$ ipython --no-banner

In [1]: import numpy as np

In [2]: from numpy import linalg as LA

In [3]: np.set_printoptions(precision=2, suppress=True, linewidth=100)

In [4]: E = np.load("a.npy")

In [5]: print(E)
[[ 11  -7  -5   1   4   4  -7   4]
 [ -3   3  -2   5  -4  11   0   2]
 [ -5   5  -2   1  -7   7   5   2]
 [  5   2  -6   2  -3  -1  -4   1]
 [ -6   7  -1   3  -5  12   9  -2]
 [ -1   2   1   2   2   5   4  -4]
 [  1   2  -3   1   0   0  -5   2]
 [  7   7 -10   7  -5   8   4   2]
 [  1  -1  -1  11   0  12  -4  -1]
 [  6  -5  -1   2   9  10  -4   1]
 [  7   3  -8   4  -7   3   5   4]
 [  1   9 -10  -1 -12   2   5   6]
 [ -5   2   1  -2  -2   3   0   0]
 [ -2   0   3   6   4   9   0  -7]
 [ -1   6  -3  -3  -5   3   9  -2]]

In [6]: Uu, sig, vt = LA.svd(E)

In [7]: sig
Out[7]: array([37.31, 28.96, 25.7 , 11.85,  9.6 ,  6.15,  3.43,  0.31])

In [8]: np.argmax(sig[:-1] / (sig[1:] + 1e-6)) + 1
Out[8]: np.int64(7)

In [9]: M2 = Uu[:, :7] @ np.diag(sig[:7]) @ vt[:7]

In [10]: np.round(np.abs(E - M2).max(), 2)
Out[10]: np.float64(0.11)

In [11]: round(float(LA.norm(E - M2, 2)), 2), round(float(sig[7]), 2)
Out[11]: (0.31, 0.31)

In [12]: x = np.array([1, 3, -3, -1, 2, 3, 3, -3])

In [13]: rhs = E @ x

In [14]: LA.lstsq(E, rhs)[0]
Out[14]: array([ 1.,  3., -3., -1.,  2.,  3.,  3., -3.])

In [15]: rng = np.random.default_rng(6199)

In [16]: rhs = rhs + 0.1 * rng.normal(size=15)

In [17]: rhs
Out[17]: 
array([-9.11, 25.94, 30.98,  3.07, 73.97, 43.05, -5.99, 71.03, 17.05, 25.07, 33.92, 37.77,  5.05,
       38.96, 60.93])

In [18]: coef, *_ = LA.lstsq(E, rhs)

In [19]: coef.round()
Out[19]: array([ 1.,  3., -3., -1.,  2.,  3.,  3., -3.])

In [20]: print(coef)
[ 1.07  3.08 -2.89 -1.01  1.99  3.01  2.98 -2.98]

In [21]: th = np.radians(120)

In [22]: r_ = np.eye(8)

In [23]: r_[2, 2] = r_[6, 6] = np.cos(th)

In [24]: r_[2, 6], r_[6, 2] = -np.sin(th), np.sin(th)

In [25]: print(r_)
[[ 1.    0.    0.    0.    0.    0.    0.    0.  ]
 [ 0.    1.    0.    0.    0.    0.    0.    0.  ]
 [ 0.    0.   -0.5   0.    0.    0.   -0.87  0.  ]
 [ 0.    0.    0.    1.    0.    0.    0.    0.  ]
 [ 0.    0.    0.    0.    1.    0.    0.    0.  ]
 [ 0.    0.    0.    0.    0.    1.    0.    0.  ]
 [ 0.    0.    0.87  0.    0.    0.   -0.5   0.  ]
 [ 0.    0.    0.    0.    0.    0.    0.    1.  ]]

In [26]: M2 = E @ r_.T

In [27]: np.abs(M2 - E).max(axis=0)
Out[27]: array([ 0.  ,  0.  , 13.56,  0.  ,  0.  ,  0.  , 16.16,  0.  ])

In [28]: np.allclose(LA.norm(E, axis=1), LA.norm(M2, axis=1))
Out[28]: True

In [29]: np.round(LA.det(r_), 2), np.trace(r_)
Out[29]: (np.float64(1.0), np.float64(5.0))
